>>> import numpy as np
>>> import numpy.linalg as la
>>> np.set_printoptions(precision=2, suppress=True, linewidth=200)
>>> rnd = lambda a: np.round(a, 2) + 0
>>> X = np.array([[-0.2, 1.0, -1.2, 0.0, -2.1, 0.7],
...     [-0.1, 2.1, 1.7, -2.3, -1.2, 0.1],
...     [-0.8, 1.2, -3.1, -1.3, -1.3, 0.0],
...     [-0.2, -0.9, 2.1, -0.9, -0.2, 0.6],
...     [-0.1, 0.3, 0.1, -0.8, 2.3, 0.3],
...     [-0.9, -0.9, 2.6, 0.0, 0.7, 0.6],
...     [-0.2, 0.2, 0.1, -0.3, 0.1, 1.0],
...     [0.6, -0.9, 0.7, 1.7, -0.7, -1.7]])
>>> vec = np.array([3, 5, 5, 2, 3, 1])
>>> target = X @ vec
>>> print(rnd(la.pinv(X) @ X))
[[1. 0. 0. 0. 0. 0.]
 [0. 1. 0. 0. 0. 0.]
 [0. 0. 1. 0. 0. 0.]
 [0. 0. 0. 1. 0. 0.]
 [0. 0. 0. 0. 1. 0.]
 [0. 0. 0. 0. 0. 1.]]
>>> rng = np.random.default_rng(99)
>>> target = target + 0.1 * rng.normal(size=8)
>>> print(rnd(target))
[ -7.19  10.55 -18.39   3.67   7.12   8.67   1.55   0.34]
>>> beta, *_ = la.lstsq(X, target)
>>> print([round(float(la.norm(la.solve(X.T @ X + lam * np.eye(6), X.T @ target))), 2) for lam in (0, 1, 10, 100)])
[8.47, 6.26, 3.45, 0.98]
>>> rnd(la.norm(target - X @ beta))
np.float64(0.14)
>>> rnd(X.T @ (target - X @ beta))
array([0., 0., 0., 0., 0., 0.])
>>> r0, v = X[5], X[7]
>>> rnd(r0 @ v)
np.float64(0.58)
>>> p = (r0 @ v) / (r0 @ r0) * r0
>>> rnd(p)
array([-0.06, -0.06,  0.16,  0.  ,  0.04,  0.04])
>>> print((v - p) @ r0)
0.0
>>> la.matrix_rank(np.outer(r0, v))
np.int64(1)
>>> rnd(v - p)
array([ 0.66, -0.84,  0.54,  1.7 , -0.74, -1.74])
>>> vec = np.array([7, 2, 9, 3, 0, 8])
>>> print(np.sign((X @ vec).round(6)))
[-1.  1. -1.  1.  1.  1.  1.  1.]
>>> X @ np.eye(6)[4]
array([-2.1, -1.2, -1.3, -0.2,  2.3,  0.7,  0.1, -0.7])
>>> print((X @ vec).argmax())
5
>>> rnd(X @ np.ones(6))
array([-1.8,  0.3, -5.3,  0.5,  2.1,  2.1,  0.9, -0.3])
>>> la.norm(X @ vec) <= la.norm(X, 2) * la.norm(vec) + 1e-9
np.True_
>>> rnd(X @ (2 * vec))
array([ -9.2,  25.4, -70. ,  35.6,   1.6,  40.2,  14. ,   0.4])
>>> m1 = np.array([[0, 0, 0, 0, 0, 0, 0, 0],
...     [-3, -1, -3, 0, -2, 0, 0, -2],
...     [0, 0, 0, 0, 0, 0, 0, 0],
...     [6, 2, 6, 0, 4, 0, 0, 4],
...     [0, 0, 0, 0, 0, 0, 0, 0]])
>>> m1
array([[ 0,  0,  0,  0,  0,  0,  0,  0],
       [-3, -1, -3,  0, -2,  0,  0, -2],
       [ 0,  0,  0,  0,  0,  0,  0,  0],
       [ 6,  2,  6,  0,  4,  0,  0,  4],
       [ 0,  0,  0,  0,  0,  0,  0,  0]])
>>> U, sig, Vh = la.svd(m1)
>>> print(np.argmax(sig[:-1] / (sig[1:] + 1e-6)) + 1)
1
>>> out = U[:, :1] @ np.diag(sig[:1]) @ Vh[:1]
>>> rnd(out)
array([[ 0.,  0.,  0.,  0.,  0.,  0.,  0.,  0.],
       [-3., -1., -3.,  0., -2.,  0.,  0., -2.],
       [ 0.,  0.,  0.,  0.,  0.,  0.,  0.,  0.],
       [ 6.,  2.,  6.,  0.,  4.,  0.,  0.,  4.],
       [ 0.,  0.,  0.,  0.,  0.,  0.,  0.,  0.]])
>>> rnd(la.norm(m1 - out, 2)), rnd(sig[1])
(np.float64(0.0), np.float64(0.0))
>>> rnd(la.norm(m1 - out) / la.norm(m1))
np.float64(0.0)
>>> la.matrix_rank(m1, rtol=0.05)
np.int64(1)
>>> rnd(np.abs(m1 - out).max())
np.float64(0.0)
>>> np.allclose(m1[:-1].T @ la.lstsq(m1[:-1].T, m1[-1])[0], m1[-1])
True
>>> print(np.abs(np.diag(la.qr(m1)[1])) > 1e-9)
[ True False False False False]
>>> np.unique(m1.round(6), axis=0).shape
(3, 8)
>>> rnd(np.trace(la.pinv(m1) @ m1))
np.float64(1.0)
